$ python3 -q
>>> import numpy as np
>>> np.set_printoptions(suppress=True, linewidth=200)
>>> X = np.loadtxt("run5.csv", delimiter=",")
>>> print(X)
[[3. 0. 0. 0. 0. 0. 0. 0.]
 [0. 0. 0. 0. 3. 3. 1. 0.]
 [0. 0. 0. 0. 0. 0. 0. 0.]
 [0. 0. 0. 2. 0. 0. 0. 0.]
 [0. 3. 0. 0. 3. 2. 1. 0.]
 [0. 0. 0. 0. 0. 2. 3. 0.]
 [0. 3. 0. 0. 2. 0. 1. 0.]
 [1. 0. 2. 0. 0. 0. 0. 3.]]
>>> np.linalg.cond(X) > 100
np.True_
>>> np.linalg.matrix_rank(X, rtol=0.1)
np.int64(6)
>>> m1 = np.load("out5.npy")
>>> print(m1)
[[6. 0. 0. 0. 0. 5.]
 [0. 6. 5. 5. 0. 0.]
 [0. 5. 6. 5. 0. 0.]
 [0. 5. 5. 6. 0. 0.]
 [0. 0. 0. 0. 6. 0.]
 [5. 0. 0. 0. 0. 6.]]
>>> Lm = np.linalg.cholesky(m1)
>>> print(np.round(m1 / np.sqrt(np.outer(np.diag(m1), np.diag(m1))), 3))
[[1.    0.    0.    0.    0.    0.833]
 [0.    1.    0.833 0.833 0.    0.   ]
 [0.    0.833 1.    0.833 0.    0.   ]
 [0.    0.833 0.833 1.    0.    0.   ]
 [0.    0.    0.    0.    1.    0.   ]
 [0.833 0.    0.    0.    0.    1.   ]]
>>> np.round(Lm @ Lm.T, 3)
array([[6., 0., 0., 0., 0., 5.],
       [0., 6., 5., 5., 0., 0.],
       [0., 5., 6., 5., 0., 0.],
       [0., 5., 5., 6., 0., 0.],
       [0., 0., 0., 0., 6., 0.],
       [5., 0., 0., 0., 0., 6.]])
>>> np.linalg.eigvalsh(m1).min() > 0
np.True_
>>> np.round(np.diag(Lm) ** 2, 3)
array([6.   , 6.   , 1.833, 1.455, 6.   , 1.833])
>>> rng = np.random.default_rng(93)
>>> lab = rng.permutation(6)
>>> lab
array([3, 1, 2, 5, 4, 0])
>>> Y = m1[lab][:, lab]
>>> np.diag(Y)
array([6., 6., 6., 6., 6., 6.])
>>> np.trace(Y)
np.float64(36.0)
>>> w, V = np.linalg.eigh(m1)
>>> x0 = np.array([1, -1, 0, -2, 1, -1])
>>> x0 @ m1 @ x0
np.float64(58.0)
>>> np.round(np.linalg.eigvalsh(m1[1:, 1:]), 3)
array([ 1.,  1.,  6.,  6., 16.])
>>> print(np.round(V * np.abs(w) @ V.T, 3))
[[6. 0. 0. 0. 0. 5.]
 [0. 6. 5. 5. 0. 0.]
 [0. 5. 6. 5. 0. 0.]
 [0. 5. 5. 6. 0. 0.]
 [0. 0. 0. 0. 6. 0.]
 [5. 0. 0. 0. 0. 6.]]
>>> np.round(V * np.maximum(w, 0) @ V.T, 3)
array([[6., 0., 0., 0., 0., 5.],
       [0., 6., 5., 5., 0., 0.],
       [0., 5., 6., 5., 0., 0.],
       [0., 5., 5., 6., 0., 0.],
       [0., 0., 0., 0., 6., 0.],
       [5., 0., 0., 0., 0., 6.]])
>>> F = np.loadtxt("layer17.csv", delimiter=",")
>>> F
array([[ 4.,  4.,  4.,  4.,  4.,  4.,  4.,  4.,  4.,  4.,  4.],
       [ 4.,  8.,  8.,  8.,  8.,  8.,  8.,  8.,  8.,  8.,  8.],
       [ 4.,  8., 12., 12., 12., 12., 12., 12., 12., 12., 12.],
       [ 4.,  8., 12., 16., 16., 16., 16., 16., 16., 16., 16.],
       [ 4.,  8., 12., 16., 20., 20., 20., 20., 20., 20., 20.],
       [ 4.,  8., 12., 16., 20., 24., 24., 24., 24., 24., 24.],
       [ 4.,  8., 12., 16., 20., 24., 28., 28., 28., 28., 28.],
       [ 4.,  8., 12., 16., 20., 24., 28., 32., 32., 32., 32.],
       [ 4.,  8., 12., 16., 20., 24., 28., 32., 36., 36., 36.],
       [ 4.,  8., 12., 16., 20., 24., 28., 32., 36., 40., 40.],
       [ 4.,  8., 12., 16., 20., 24., 28., 32., 36., 40., 44.]])
>>> w, V = np.linalg.eigh(F)
>>> x0 = np.array([2, 3, 0, 0, 1, 2, 0, 0, 2, 1, 3])
>>> (np.sign(V[:, -1].round(6)) == np.sign(V[0, -1].round(6))).astype(int)
array([1, 1, 1, 1, 1, 1, 1, 1, 1, 1, 1])
>>> print(np.round(np.linalg.eigvalsh(F[1:, 1:]), 3))
[  1.024   1.102   1.249   1.503   1.939   2.737   4.371   8.455  23.571 214.048]
>>> np.round(V * np.maximum(w, 0) @ V.T, 3)
array([[ 4.,  4.,  4.,  4.,  4.,  4.,  4.,  4.,  4.,  4.,  4.],
       [ 4.,  8.,  8.,  8.,  8.,  8.,  8.,  8.,  8.,  8.,  8.],
       [ 4.,  8., 12., 12., 12., 12., 12., 12., 12., 12., 12.],
       [ 4.,  8., 12., 16., 16., 16., 16., 16., 16., 16., 16.],
       [ 4.,  8., 12., 16., 20., 20., 20., 20., 20., 20., 20.],
       [ 4.,  8., 12., 16., 20., 24., 24., 24., 24., 24., 24.],
       [ 4.,  8., 12., 16., 20., 24., 28., 28., 28., 28., 28.],
       [ 4.,  8., 12., 16., 20., 24., 28., 32., 32., 32., 32.],
       [ 4.,  8., 12., 16., 20., 24., 28., 32., 36., 36., 36.],
       [ 4.,  8., 12., 16., 20., 24., 28., 32., 36., 40., 40.],
       [ 4.,  8., 12., 16., 20., 24., 28., 32., 36., 40., 44.]])
>>> np.abs(F).sum(axis=1).max(), round(float(np.abs(w).max()), 3)
(np.float64(264.0), 214.729)
